$ python -q
>>> import numpy as np
>>> import numpy.linalg as la
>>> np.set_printoptions(precision=2, suppress=True, linewidth=100, sign=" ")
>>> r0 = np.array([2, 2, 1, 0, 2, 0])
>>> K = np.array([np.roll(r0, i) for i in range(6)])
>>> print(K)
[[ 2  2  1  0  2  0]
 [ 0  2  2  1  0  2]
 [ 2  0  2  2  1  0]
 [ 0  2  0  2  2  1]
 [ 1  0  2  0  2  2]
 [ 2  1  0  2  0  2]]
>>> Y = la.inv(K)
>>> print(Y)
[[ 0.22 -0.13  0.03 -0.22 -0.02  0.25]
 [ 0.25  0.22 -0.13  0.03 -0.22 -0.02]
 [-0.02  0.25  0.22 -0.13  0.03 -0.22]
 [-0.22 -0.02  0.25  0.22 -0.13  0.03]
 [ 0.03 -0.22 -0.02  0.25  0.22 -0.13]
 [-0.13  0.03 -0.22 -0.02  0.25  0.22]]
>>> print(np.round(la.cond(K), 2))
4.04
>>> print(np.round(K @ Y, 2) + 0)
[[ 1.  0.  0.  0.  0.  0.]
 [ 0.  1.  0.  0.  0.  0.]
 [ 0.  0.  1.  0.  0.  0.]
 [ 0.  0.  0.  1.  0.  0.]
 [ 0.  0.  0.  0.  1.  0.]
 [ 0.  0.  0.  0.  0.  1.]]
>>> print(la.det(K) * Y)
[[ 98. -56.  14. -98.  -7. 112.]
 [112.  98. -56.  14. -98.  -7.]
 [ -7. 112.  98. -56.  14. -98.]
 [-98.  -7. 112.  98. -56.  14.]
 [ 14. -98.  -7. 112.  98. -56.]
 [-56.  14. -98.  -7. 112.  98.]]
>>> print(Y @ Y)
[[ 0.03 -0.03 -0.08 -0.11  0.11  0.1 ]
 [ 0.1   0.03 -0.03 -0.08 -0.11  0.11]
 [ 0.11  0.1   0.03 -0.03 -0.08 -0.11]
 [-0.11  0.11  0.1   0.03 -0.03 -0.08]
 [-0.08 -0.11  0.11  0.1   0.03 -0.03]
 [-0.03 -0.08 -0.11  0.11  0.1   0.03]]
>>> print(la.matrix_power(Y, 2))
[[ 0.03 -0.03 -0.08 -0.11  0.11  0.1 ]
 [ 0.1   0.03 -0.03 -0.08 -0.11  0.11]
 [ 0.11  0.1   0.03 -0.03 -0.08 -0.11]
 [-0.11  0.11  0.1   0.03 -0.03 -0.08]
 [-0.08 -0.11  0.11  0.1   0.03 -0.03]
 [-0.03 -0.08 -0.11  0.11  0.1   0.03]]
>>> print((Y + Y.T) / 2)
[[ 0.22  0.06  0.01 -0.22  0.01  0.06]
 [ 0.06  0.22  0.06  0.01 -0.22  0.01]
 [ 0.01  0.06  0.22  0.06  0.01 -0.22]
 [-0.22  0.01  0.06  0.22  0.06  0.01]
 [ 0.01 -0.22  0.01  0.06  0.22  0.06]
 [ 0.06  0.01 -0.22  0.01  0.06  0.22]]
>>> print(round(np.trace(Y), 2))
1.33
>>> assert Y == Y.T
Traceback (most recent call last):
  File "<python-input-15>", line 1, in <module>
    assert Y == Y.T
           ^^^^^^^^
ValueError: The truth value of an array with more than one element is ambiguous. Use a.any() or a.all()
